$ python -q
>>> import numpy as np
>>> from numpy import linalg as LA
>>> np.set_printoptions(precision=1, suppress=True, linewidth=100, sign=" ")
>>> mat = np.loadtxt("m.csv", delimiter=",")
>>> print(mat)
[[-1.  0.  0.]
 [ 0.  1.  0.]
 [ 0.  0. -2.]]
>>> rng = np.random.default_rng(7481)
>>> idx = rng.permutation(3)
>>> print(idx)
[ 1  0  2]
>>> A2 = mat[idx][:, idx]
>>> print(A2)
[[ 1.  0.  0.]
 [ 0. -1.  0.]
 [ 0.  0. -2.]]
>>> print(round(LA.det(A2), 1), round(LA.det(mat[idx]), 1))
2.0 -2.0
>>> print(np.trace(A2))
-2.0
>>> print(np.flatnonzero(LA.matrix_power((mat != 0) + (mat.T != 0) + np.eye(3), 3)[2]))
[ 2]
>>> print(mat @ mat)
[[ 1.  0.  0.]
 [ 0.  1.  0.]
 [ 0.  0.  4.]]
>>> print(round(LA.det(mat), 1))
2.0
>>> print(np.sort(LA.eigvals(mat).real))
[-2. -1.  1.]
>>> X = np.loadtxt("sample18.csv", delimiter=",")
>>> print(X)
[[ 0.  0.  0.  0.  0.  0.]
 [ 0.  1.  0.  0.  0.  0.]
 [-2.  0.  1.  0.  0.  0.]
 [ 2. -1.  1. -2.  0.  0.]
 [ 2.  2.  1.  0.  2.  0.]
 [-1. -1. -2.  1.  0. -1.]]
>>> left, sig, Vt = LA.svd(X)
>>> print(np.argmax(sig[:-1] / (sig[1:] + 1e-6)) + 1)
5
>>> A2 = left[:, :5] @ np.diag(sig[:5]) @ Vt[:5]
>>> print(A2.round(1) + 0)
[[ 0.  0.  0.  0.  0.  0.]
 [ 0.  1.  0.  0.  0.  0.]
 [-2.  0.  1.  0.  0.  0.]
 [ 2. -1.  1. -2.  0.  0.]
 [ 2.  2.  1.  0.  2.  0.]
 [-1. -1. -2.  1.  0. -1.]]
>>> print(np.round(LA.norm(X - A2, 2), 1), np.round(sig[5], 1))
0.0 0.0
